$ python -q
>>> import numpy as np
>>> np.set_printoptions(suppress=True, linewidth=140)
>>> tidy = lambda a: np.round(a, 1) + 0
>>> m1 = np.loadtxt("x.csv", delimiter=",")
>>> print(m1)
[[-2. -1.  0.  1.  2.]
 [ 3.  4.  5.  6.  7.]
 [ 8.  9. 10. 11. 12.]
 [13. 14. 15. 16. 17.]
 [18. 19. 20. 21. 22.]]
>>> left, s, vt = np.linalg.svd(m1)
>>> print(tidy(s))
[61.5  4.1  0.   0.   0. ]
>>> out = left[:, :2] @ np.diag(s[:2]) @ vt[:2]
>>> print(tidy(np.abs(m1 - out).max()))
0.0
>>> print(np.linalg.matrix_rank(m1, rtol=0.05))
2
>>> print(tidy(out))
[[-2. -1.  0.  1.  2.]
 [ 3.  4.  5.  6.  7.]
 [ 8.  9. 10. 11. 12.]
 [13. 14. 15. 16. 17.]
 [18. 19. 20. 21. 22.]]
>>> print(np.linalg.matrix_rank(out))
2
>>> print(tidy(np.linalg.norm(m1 - out, 2)), tidy(s[2]))
0.0 0.0
>>> print(np.argsort(-np.linalg.norm(m1, axis=0).round(6), kind="stable")[:3])
[4 3 2]
>>> print(tidy(np.linalg.norm(m1, 2) / np.linalg.norm(m1)))
1.0
>>> print(np.linalg.cond(m1) > 100)
True
>>> rank = np.linalg.matrix_rank(m1)
>>> print(rank)
2
>>> N = np.linalg.svd(m1)[2][rank:].T
>>> print(np.allclose(m1 @ N, 0))
True
>>> print(tidy(N @ N.T))
[[ 0.4 -0.4 -0.2  0.   0.2]
 [-0.4  0.7 -0.2 -0.1  0. ]
 [-0.2 -0.2  0.8 -0.2 -0.2]
 [ 0.  -0.1 -0.2  0.7 -0.4]
 [ 0.2  0.  -0.2 -0.4  0.4]]
>>> print([int(np.linalg.matrix_rank(np.delete(m1, i, axis=0))) for i in range(5)])
[2, 2, 2, 2, 2]
>>> print([int(np.linalg.matrix_rank(m1[:, :j + 1])) for j in range(5)])
[1, 2, 2, 2, 2]
>>> rng = np.random.default_rng(849)
>>> out = m1 + rng.integers(-2, 3, (5, 2)) @ rng.integers(-2, 3, (2, 5))
>>> print(out)
[[-7. -7. -3.  4.  1.]
 [ 2.  4.  2.  6.  5.]
 [13. 15. 13.  8. 13.]
 [17. 20. 15. 13. 16.]
 [12. 11. 18. 25. 22.]]
>>> print(np.abs(out - m1).sum(axis=1))
[18.  6. 18. 14. 20.]
>>> print(tidy(np.linalg.svd(out - m1, compute_uv=False)))
[18.3  4.6  0.   0.   0. ]
>>> A = np.tril(np.array([[-1, 1, 8], [-7, 5, 7], [7, -7, 7]]), -1) + np.eye(3, dtype=int)
>>> print(A)
[[ 1  0  0]
 [-7  1  0]
 [ 7 -7  1]]
>>> x = np.array([1, 1, -1])
>>> rhs = A @ x
>>> print(rhs)
[ 1 -6 -1]
>>> print(tidy(np.linalg.solve(A, A[:, 1])))
[0. 1. 0.]
>>> print(tidy(np.linalg.solve(A, rhs + A[:, 2])))
[1. 1. 0.]
>>> print(tidy(np.linalg.solve(A, -3 * rhs)))
[-3. -3.  3.]
>>> print(tidy(np.linalg.solve(A.T, A[0])))
[1. 0. 0.]
>>> print(tidy(np.linalg.solve(A, rhs)))
[ 1.  1. -1.]
>>> out = A / np.linalg.norm(A, axis=1, keepdims=True)
>>> gram = out @ out.T
>>> print((gram - 2 * np.eye(3)).round(6).argmax(axis=1))
[2 2 0]
>>> print(tidy(gram[1]))
[-1.   1.  -0.8]
>>> print(tidy(np.linalg.norm(out, axis=1)))
[1. 1. 1.]
>>> print(tidy(gram))
[[ 1.  -1.   0.7]
 [-1.   1.  -0.8]
 [ 0.7 -0.8  1. ]]
>>> print((np.abs(gram) > 0.9).astype(int))
[[1 1 0]
 [1 1 0]
 [0 0 1]]
>>> print(np.linalg.matrix_rank(A - A[0, 0] * np.eye(3)))
2
>>> print(np.linalg.matrix_power(A - np.diag(np.diag(A)), 3))
[[0 0 0]
 [0 0 0]
 [0 0 0]]
>>> print([int(np.linalg.matrix_rank(np.linalg.matrix_power(A, p))) for p in range(1, 4)])
[3, 3, 3]
>>> print(A @ A)
[[  1   0   0]
 [-14   1   0]
 [ 63 -14   1]]
>>> W0 = np.load("dump.npy")
>>> print(W0)
[[ 5  6  7]
 [ 8  9 10]
 [11 12 13]
 [14 15 16]
 [17 18 19]
 [20 21 22]]
>>> print(np.linalg.cond(W0) > 100)
True
>>> print(tidy(np.linalg.norm(W0, 2) / np.linalg.norm(W0)))
1.0
>>> print(np.argsort(-np.linalg.norm(W0, axis=0).round(6), kind="stable")[:3])
[2 1 0]
>>> print([round(float(x), 1) for x in np.linalg.svd(W0, compute_uv=False)[:3]])
[61.3, 1.2, 0.0]
>>> out = W0 / np.linalg.norm(W0, axis=1, keepdims=True)
>>> gram = out @ out.T
>>> print((np.abs(gram) > 0.9).astype(int))
[[1 1 1 1 1 1]
 [1 1 1 1 1 1]
 [1 1 1 1 1 1]
 [1 1 1 1 1 1]
 [1 1 1 1 1 1]
 [1 1 1 1 1 1]]
>>> print(tidy(np.linalg.norm(out, axis=1)))
[1. 1. 1. 1. 1. 1.]
>>> print(tidy(gram))
[[1. 1. 1. 1. 1. 1.]
 [1. 1. 1. 1. 1. 1.]
 [1. 1. 1. 1. 1. 1.]
 [1. 1. 1. 1. 1. 1.]
 [1. 1. 1. 1. 1. 1.]
 [1. 1. 1. 1. 1. 1.]]
>>> F = np.array([[6, 4, 8, 8],
...     [9, 6, 9, 4],
...     [2, 4, 2, 1],
...     [4, 2, 6, 0],
...     [9, 8, 6, 4],
...     [9, 8, 6, 4]])
>>> x = np.array([1, 4, 0, 2])
>>> h1 = np.maximum(F @ x, 0)
>>> print(F * (h1 > 1e-9)[:, None])
[[6 4 8 8]
 [9 6 9 4]
 [2 4 2 1]
 [4 2 6 0]
 [9 8 6 4]
 [9 8 6 4]]
>>> P = F @ np.linalg.solve(F.T @ F, F.T)
>>> print(tidy((np.eye(6) - P) @ F))
[[0. 0. 0. 0.]
 [0. 0. 0. 0.]
 [0. 0. 0. 0.]
 [0. 0. 0. 0.]
 [0. 0. 0. 0.]
 [0. 0. 0. 0.]]
>>> print(tidy(P))
[[ 1.   0.1  0.  -0.1  0.   0. ]
 [ 0.1  0.4 -0.2  0.4  0.2  0.2]
 [ 0.  -0.2  1.   0.1  0.   0. ]
 [-0.1  0.4  0.1  0.7 -0.1 -0.1]
 [ 0.   0.2  0.  -0.1  0.4  0.4]
 [ 0.   0.2  0.  -0.1  0.4  0.4]]
>>> print(tidy(np.trace(P)))
4.0
>>> print(np.allclose(P @ P, P))
True
>>> print(tidy(np.abs(np.linalg.eigvals(P)).max()))
1.0
>>> print(tidy((P + P.T) / 2))
[[ 1.   0.1  0.  -0.1  0.   0. ]
 [ 0.1  0.4 -0.2  0.4  0.2  0.2]
 [ 0.  -0.2  1.   0.1  0.   0. ]
 [-0.1  0.4  0.1  0.7 -0.1 -0.1]
 [ 0.   0.2  0.  -0.1  0.4  0.4]
 [ 0.   0.2  0.  -0.1  0.4  0.4]]
>>> np.linalg.determinant(P)
Traceback (most recent call last):
  File "<python-input-71>", line 1, in <module>
    np.linalg.determinant(P)
    ^^^^^^^^^^^^^^^^^^^^^
AttributeError: module 'numpy.linalg' has no attribute 'determinant'
>>> print(tidy(np.trace(P)))
4.0
>>> print(tidy(np.sort(np.abs(np.linalg.eigvals(P)))))
[0. 0. 1. 1. 1. 1.]
>>> out = F / np.sqrt((F ** 2).mean(axis=1, keepdims=True))
>>> print(tidy(F - F.mean(axis=1, keepdims=True)))
[[-0.5 -2.5  1.5  1.5]
 [ 2.  -1.   2.  -3. ]
 [-0.2  1.8 -0.2 -1.2]
 [ 1.  -1.   3.  -3. ]
 [ 2.2  1.2 -0.8 -2.8]
 [ 2.2  1.2 -0.8 -2.8]]
>>> out = F + rng.integers(-2, 3, (6, 1)) @ rng.integers(-2, 3, (1, 4))
>>> print(out)
[[ 5  5  7  7]
 [ 9  6  9  4]
 [ 3  3  3  2]
 [ 3  3  5 -1]
 [11  6  8  6]
 [11  6  8  6]]
>>> print(np.abs(out - F).sum(axis=1))
[4 0 4 4 8 8]
>>> print(out - F)
[[-1  1 -1 -1]
 [ 0  0  0  0]
 [ 1 -1  1  1]
 [-1  1 -1 -1]
 [ 2 -2  2  2]
 [ 2 -2  2  2]]
>>> print(np.linalg.matrix_rank(out - F, tol=1e-8))
1
>>> print(tidy(np.linalg.svd(out - F, compute_uv=False)))
[6.6 0.  0.  0. ]
>>> arr = np.loadtxt("layer16.csv", delimiter=",")
>>> print(tidy(arr))
[[-0.2 -0.2 -0.9 -0.4  0. ]
 [ 0.3 -0.1  0.3 -0.8 -0.3]
 [ 0.1  0.7 -0.1 -0.3  0.7]
 [-0.2  0.7 -0.1  0.  -0.6]
 [-0.9 -0.1  0.3 -0.2  0.1]]
>>> blk = np.stack([arr, 5 * arr, arr[::-1]])
>>> print(tidy(np.einsum("bij,cij->bc", blk, blk)))
[[  5.  25.   1.]
 [ 25. 125.   5.]
 [  1.   5.   5.]]
>>> print(np.linalg.matrix_rank(blk))
[5 5 5]
>>> print(tidy(np.linalg.norm(blk, axis=(1, 2))))
[ 2.2 11.2  2.2]
>>> print((blk @ arr.T).shape)
(3, 5, 5)
>>> x = np.array([2, 4, 5, 0, 3])
>>> rhs = arr @ x
>>> print(tidy(rhs))
[-5.7  1.1  4.5 -0.2 -0.4]
>>> print(tidy(np.linalg.solve(arr, rhs + arr[:, 1])))
[2. 5. 5. 0. 3.]
>>> print(tidy(np.linalg.solve(arr.T, arr[1])))
[0. 1. 0. 0. 0.]
>>> print(tidy(np.linalg.solve(arr, rhs)))
[2. 4. 5. 0. 3.]
>>> K = np.loadtxt("a.csv", delimiter=",")
>>> print(K)
[[-59.6  -0.2  58.8 -60.2 -38.6]
 [-60.   -2.7  60.1 -60.7 -40.8]
 [-60.9   0.3  60.1 -59.4 -39.9]
 [-60.6   0.   59.6 -60.1 -39.6]
 [-59.6   0.9  58.6 -59.1 -41.4]
 [-60.7   1.6  58.  -59.8 -39.6]
 [-60.9   0.5  62.5 -57.6 -40.3]
 [-59.8  -1.   61.5 -60.2 -39.6]
 [-60.1   1.6  59.  -59.6 -37.4]
 [-61.   -0.4  60.1 -60.  -40.7]
 [-60.9   2.2  58.8 -60.6 -40.9]
 [-60.   -0.3  57.2 -60.6 -40. ]
 [-58.8  -0.2  60.2 -58.7 -39.7]
 [-60.6  -0.2  59.2 -60.1 -40.6]
 [-61.   -0.2  60.6 -60.  -38.5]
 [-58.4  -0.3  59.3 -59.  -39.1]
 [-58.9   1.1  61.7 -60.8 -40.4]
 [-59.9  -0.6  62.1 -59.4 -39.4]
 [-59.8  -1.9  57.7 -60.6 -41. ]
 [-60.5  -0.9  59.9 -59.2 -39.3]
 [-59.3  -1.1  60.  -61.5 -39.7]]
>>> def softmax(z):
...     e = np.exp(z - z.max(axis=-1, keepdims=True))
...     return e / e.sum(axis=-1, keepdims=True)
... 
>>> print(softmax(K).sum(axis=1))
[1. 1. 1. 1. 1. 1. 1. 1. 1. 1. 1. 1. 1. 1. 1. 1. 1. 1. 1. 1. 1.]
>>> print(tidy(softmax(K[7])))
[0. 0. 1. 0. 0.]
>>> print(tidy(softmax(10 * K[7])))
[0. 0. 1. 0. 0.]
>>> print(tidy(softmax(K[7] + -3)))
[0. 0. 1. 0. 0.]
>>> att = K @ K.T / np.sqrt(5)
>>> print(softmax(att).round(6).argmax(axis=1))
[16 16 16 16 16 16 16 16 16 16 16 16 16 16 16 16 16 16 16 16 16]
>>> lab = K[:, 0] > np.median(K[:, 0])
>>> u = K[lab].mean(axis=0) - K[~lab].mean(axis=0)
>>> print(tidy(u))
[ 1.3 -0.5  0.4 -0.1 -0.1]
>>> print(lab.astype(int))
[1 0 0 0 1 0 0 1 0 0 0 0 1 0 0 1 1 1 1 0 1]
>>> Q, V = np.linalg.qr(K[:, :4])[0], np.linalg.qr(K[:, 4:])[0]
>>> s = np.linalg.svd(Q.T @ V, compute_uv=False)
>>> print((s > 0.9).sum())
1
>>> Xc = K - K.mean(axis=0)
>>> V = np.linalg.svd(Xc)[2][:1]
>>> out = Xc - Xc @ V.T @ V
>>> print(tidy(np.cov(Xc @ V.T, rowvar=False)))
2.1
>>> print(tidy(out.std(axis=0)))
[0.8 1.1 0.2 0.8 0.9]
>>> print(np.linalg.norm(out, axis=1).round(6).argmax())
8
>>> print(tidy((Xc @ V.T).std(axis=0)))
[1.4]
>>> Xc = K - K.mean(axis=0)
>>> left, s, vt = np.linalg.svd(Xc, full_matrices=False)
>>> print(np.searchsorted(np.cumsum(s ** 2) / (s ** 2).sum(), 0.9) + 1)
4
>>> print(tidy(np.abs(vt[-1])))
[0.9 0.3 0.1 0.2 0.2]
>>> print(tidy(s))
[6.5 5.5 4.2 3.3 3.3]
>>> print((np.sign(left[:, 0]) == np.sign(left[0, 0])).astype(int))
[1 0 0 1 1 1 0 0 1 0 1 1 0 1 0 1 0 0 1 0 1]
>>> print(np.linalg.matrix_rank(Xc))
5
>>> feats = np.load("block18.npy")
>>> print(tidy(feats))
[[-0.1  0.7 -1.5  1.9 -2.3  2.1]
 [ 0.8 -1.8  2.5  2.4  0.   0.2]
 [-2.8 -1.7 -0.5  0.4 -1.3 -1.7]
 [-2.2 -0.5  0.   0.2  2.3  2.4]
 [-0.7 -0.1  2.2 -2.2 -1.9  1.5]
 [ 1.5 -3.  -1.6 -1.2 -0.1  0.9]]
>>> lab = rng.permutation(6)
>>> print(lab)
[1 2 0 5 3 4]
>>> out = feats[lab][:, lab]
>>> print(np.allclose(out, feats))
False
>>> print(tidy(np.diag(out)))
[-1.8 -0.5 -0.1  0.9  0.2 -1.9]
>>> print(tidy(out))
[[-1.8  2.5  0.8  0.2  2.4  0. ]
 [-1.7 -0.5 -2.8 -1.7  0.4 -1.3]
 [ 0.7 -1.5 -0.1  2.1  1.9 -2.3]
 [-3.  -1.6  1.5  0.9 -1.2 -0.1]
 [-0.5  0.  -2.2  2.4  0.2  2.3]
 [-0.1  2.2 -0.7  1.5 -2.2 -1.9]]
>>> gram = feats.T @ feats
>>> print(np.trace(gram), (feats ** 2).sum())
96.0 96.0
>>> print(tidy(np.linalg.svd(feats, compute_uv=False) ** 2))
[16. 16. 16. 16. 16. 16.]
>>> out = feats + rng.integers(-2, 3, (6, 1)) @ rng.integers(-2, 3, (1, 6))
>>> print(tidy(out))
[[ 1.9  2.7  0.5  2.9 -2.3  0.1]
 [ 4.8  2.2  6.5  4.4  0.  -3.8]
 [ 1.2  2.3  3.5  2.4 -1.3 -5.7]
 [-0.2  1.5  2.   1.2  2.3  0.4]
 [-4.7 -4.1 -1.8 -4.2 -1.9  5.5]
 [-2.5 -7.  -5.6 -3.2 -0.1  4.9]]
>>> print(np.linalg.matrix_rank(out - feats, tol=1e-8))
1
>>> print(tidy(np.linalg.svd(out - feats, compute_uv=False)))
[17.5  0.   0.   0.   0.   0. ]
>>> print(tidy(out - feats))
[[ 2.  2.  2.  1.  0. -2.]
 [ 4.  4.  4.  2.  0. -4.]
 [ 4.  4.  4.  2.  0. -4.]
 [ 2.  2.  2.  1.  0. -2.]
 [-4. -4. -4. -2.  0.  4.]
 [-4. -4. -4. -2.  0.  4.]]
>>> x = np.array([-2, 3, -4, 8, -9, -3])
>>> rhs = feats @ x
>>> print(tidy(rhs))
[ 37.5   1.9  22.5 -23.9 -12.6 -16.8]
>>> print(tidy(np.linalg.solve(feats, rhs + feats[:, 0])))
[-1.  3. -4.  8. -9. -3.]
>>> print(tidy(np.linalg.solve(feats, -1 * rhs)))
[ 2. -3.  4. -8.  9.  3.]
>>> out = np.array([[-3, 0, 1],
...     [1, -2, -1],
...     [3, 0, 2],
...     [-2, -1, 0],
...     [-3, 0, 2],
...     [-2, 3, 2]])
>>> print(tidy(np.einsum("ik,kj->ji", feats, out)))
[[ -4.6  -2.1  11.7  -6.2  15.8 -11.1]
 [  3.1   1.8  -2.    7.9   6.7  10. ]
 [ -4.1   8.   -8.2   7.7   2.9   2.9]]
>>> print(np.linalg.matrix_rank(feats @ out))
3
>>> out @ feats
Traceback (most recent call last):
  File "<python-input-149>", line 1, in <module>
    out @ feats
    ~~~~^~~~~~~
ValueError: matmul: Input operand 1 has a mismatch in its core dimension 0, with gufunc signature (n?,k),(k,m?)->(n?,m?) (size 6 is different from 3)
>>> E = np.array([[-6, 6, 9, -6, 6, 9],
...     [9, -6, 0, 9, -6, 0],
...     [3, -9, -9, 3, -9, -9],
...     [4, -4, -6, 2, -2, -3],
...     [-6, 4, 0, -3, 2, 0],
...     [-2, 6, 6, -1, 3, 3]])
>>> gram = E.T @ E
>>> print((E @ E.T).shape)
(6, 6)
>>> print(np.diag(gram))
[182 221 234 140 170 180]
>>> print(gram)
[[ 182 -169 -117  154 -143  -99]
 [-169  221  195 -143  187  165]
 [-117  195  234  -99  165  198]
 [ 154 -143  -99  140 -130  -90]
 [-143  187  165 -130  170  150]
 [ -99  165  198  -90  150  180]]
>>> print(tidy(np.linalg.eigvalsh(gram)[::-1]))
[935.1 154.4  18.   16.5   2.7   0.3]
>>> print(np.linalg.matrix_rank(gram))
6
>>> print(np.allclose(gram, gram.T))
True
